$ python3 -q
>>> import numpy as np
>>> np.set_printoptions(precision=1, suppress=True, linewidth=160, floatmode="fixed")
>>> feats = np.load("dump.npy")
>>> feats
array([[  7,  -5,  -7],
       [ -2,   6,  -7],
       [ 11, -17,   7]])
>>> # rows and columns are dependent
>>> W1 = np.array([[0, 2, 0, 0, 0], [1, 2, 0, 1, 0], [2, 1, 1, 1, 0]])
>>> c = np.array([-2, 2, 1, -2, -1])
>>> hid = np.maximum(feats @ W1 + c, 0)
>>> (hid > 0).mean(axis=0)
array([0.0, 0.3, 0.3, 0.0, 0.0])
>>> basis = np.array([[1, -1], [0, 1], [2, -1], [1, -1], [-1, 0]])
>>> hid @ basis
array([[ 0,  0],
       [ 0,  3],
       [16, -8]])
>>> W1 @ basis
array([[ 0,  2],
       [ 2,  0],
       [ 5, -3]])
>>> rng = np.random.default_rng(940040)
>>> A2 = feats + rng.integers(-2, 3, (3, 2)) @ rng.integers(-2, 3, (2, 3))
>>> A2
array([[ 11,  -9,  -7],
       [  0,   2,  -3],
       [ 17, -25,  11]])
>>> np.abs(A2 - feats).sum(axis=1)
array([ 8, 10, 18])
>>> np.allclose(A2 @ A2.T, A2.T @ A2)
False
>>> round(np.abs(np.linalg.eigvals(A2)).max(), 1)
np.float64(14.0)
>>> A2 @ A2
array([[   2,   58, -127],
       [ -51,   79,  -39],
       [ 374, -478,   77]])
>>> (A2 + A2.T) / 2
array([[ 11.0,  -4.5,   5.0],
       [ -4.5,   2.0, -14.0],
       [  5.0, -14.0,  11.0]])
>>> np.sort(np.abs(np.linalg.eigvals(A2)))
array([ 0.6, 14.0, 14.0])
>>> np.allclose(A2, A2.T)
False
>>> round(np.linalg.det(A2), 1)
np.float64(114.0)
>>> np.trace(A2)
np.int64(24)
>>> mat = np.loadtxt("arr.csv", delimiter=",")
>>> mat
array([[ 0.6, -0.2,  0.8],
       [ 2.3,  0.1, -0.2],
       [ 0.1, -0.3,  0.8],
       [-1.7, -0.3, -0.3],
       [-1.2, -0.3, -1.0],
       [ 1.4,  0.5, -0.4],
       [ 0.5,  1.7, -0.7],
       [-1.1,  0.4,  0.2],
       [-0.6,  0.2,  0.4],
       [-0.8,  0.1, -0.3],
       [-0.5,  0.8, -0.6],
       [-1.5,  0.3,  2.5],
       [-1.4, -0.3, -2.0],
       [ 1.2, -1.1,  0.5],
       [-0.5, -1.9,  1.3],
       [-0.2,  0.3, -1.3],
       [ 0.4,  1.9,  0.4],
       [-0.6,  0.9,  0.8],
       [ 0.8, -0.3, -1.5],
       [-0.7, -0.6, -1.8],
       [ 0.3,  1.4,  0.6],
       [10.0, 14.0,  8.0],
       [ 0.8, -0.7,  1.1],
       [ 1.0, -0.2, -0.4],
       [-1.1,  0.3,  0.9],
       [-0.8,  1.7,  0.8]])
>>> def softmax(z):
...     e = np.exp(z - z.max(axis=-1, keepdims=True))
...     return e / e.sum(axis=-1, keepdims=True)
... 
>>> softmax(mat[8] + -3)
array([0.2, 0.4, 0.5])
>>> softmax(mat).sum(axis=1)
array([1.0, 1.0, 1.0, 1.0, 1.0, 1.0, 1.0, 1.0, 1.0, 1.0, 1.0, 1.0, 1.0, 1.0, 1.0, 1.0, 1.0, 1.0, 1.0, 1.0, 1.0, 1.0, 1.0, 1.0, 1.0, 1.0])
>>> np.round(softmax(10 * mat[8]), 1) + 0
array([0.0, 0.1, 0.9])
>>> att = mat @ mat.T / np.sqrt(3)
>>> softmax(att).round(6).argmax(axis=1)
array([21, 21, 21,  3, 12, 21, 21, 11, 11, 12, 12, 21, 12, 13, 14, 12, 21, 21, 18, 12, 21, 21, 21, 21, 11, 21])
>>> softmax(att)[8] @ mat
array([-0.1,  0.7,  0.6])
>>> d = np.linalg.norm(mat[:, None] - mat[None], axis=-1)
>>> d.shape
(26, 26)
>>> np.unravel_index(d.round(6).argmax(), d.shape)
(np.int64(12), np.int64(21))
>>> np.linalg.norm(mat - mat.mean(axis=0), axis=1)
array([ 1.1,  2.2,  1.1,  2.3,  2.2,  1.4,  1.5,  1.4,  1.0,  1.4,  1.2,  2.8,  3.0,  2.0,  2.9,  1.7,  1.2,  1.0,  2.2,  2.7,  0.7, 18.2,  1.7,  1.4,  1.5,
        1.5])
>>> np.linalg.matrix_rank(d ** 2)
np.int64(5)
>>> d[19].round(6).argsort(kind="stable")[:4]
array([19, 12,  4, 15])
>>> np.linalg.norm(mat, axis=1)
array([ 1.0,  2.3,  0.9,  1.8,  1.6,  1.5,  1.9,  1.2,  0.7,  0.9,  1.1,  2.9,  2.5,  1.7,  2.4,  1.3,  2.0,  1.3,  1.7,  2.0,  1.6, 19.0,  1.5,  1.1,  1.5,
        2.0])
>>> d.mean(axis=1).argmax()
np.int64(21)
>>> (d + 1e9 * np.eye(26)).round(6).argmin(axis=1)
array([ 2,  5,  0,  4,  3, 23, 16,  8,  7,  7,  9, 24, 19, 22,  2, 10, 20, 24, 23, 12, 16, 16,  0,  5,  7, 17])
>>> vec = np.array([3, 5, 4])
>>> target = mat @ vec
>>> c, lr = np.zeros(3), 1 / np.linalg.norm(mat, 2) ** 2
>>> for i in range(25):
...     c -= lr * mat.T @ (mat @ c - target)
...     if i % 5 == 0: print(i, round(np.linalg.norm(mat @ c - target), 1))
... 
0 6.0
5 4.1
10 2.9
15 2.0
20 1.4
>>> round(float(np.linalg.cond(mat)), 1)
4.1
>>> vec = np.array([4, 1, 0])
>>> target = mat @ vec
>>> np.round(np.linalg.solve(mat.T @ mat, mat.T @ target), 1) + 0
array([4.0, 1.0, 0.0])
>>> np.round(np.linalg.lstsq(mat, target)[0], 1) + 0
array([4.0, 1.0, 0.0])
>>> target = target + 0.1 * rng.normal(size=26)
>>> target
array([ 2.1,  9.3,  0.1, -7.2, -5.1,  6.1,  3.8, -4.0, -2.2, -3.1, -1.1, -5.6, -5.9,  3.6, -3.8, -0.4,  3.6, -1.6,  3.1, -3.3,  2.7, 54.0,  2.4,  3.8, -4.2,
       -1.7])
>>> c, *_ = np.linalg.lstsq(mat, target)
>>> [round(float(np.linalg.norm(np.linalg.solve(mat.T @ mat + lam * np.eye(3), mat.T @ target))), 2) for lam in (0, 1, 10, 100)]
[4.13, 4.05, 3.53, 2.35]
>>> c.round(1) + 0
array([4.0, 1.0, 0.0])
>>> c.round()
array([ 4.0,  1.0, -0.0])
>>> idx = mat[:, 2] > np.median(mat[:, 2])
>>> r0 = mat[idx].mean(axis=0) - mat[~idx].mean(axis=0)
>>> idx.astype(int)
array([1, 0, 1, 0, 0, 0, 0, 0, 1, 0, 0, 1, 0, 1, 1, 0, 1, 1, 0, 0, 1, 1, 1, 0, 1, 1])
>>> ((mat - mat.mean(axis=0)) @ r0 > 0).astype(int)
array([1, 0, 0, 0, 0, 0, 0, 0, 0, 0, 0, 1, 0, 0, 0, 0, 1, 1, 0, 0, 1, 1, 1, 0, 0, 1])
>>> np.round((((mat - mat.mean(axis=0)) @ r0 > 0) == idx).mean(), 1)
np.float64(0.8)
>>> np.argsort(-np.abs(r0).round(6), kind="stable")
array([2, 1, 0])
>>> r0
array([0.8, 1.1, 2.2])
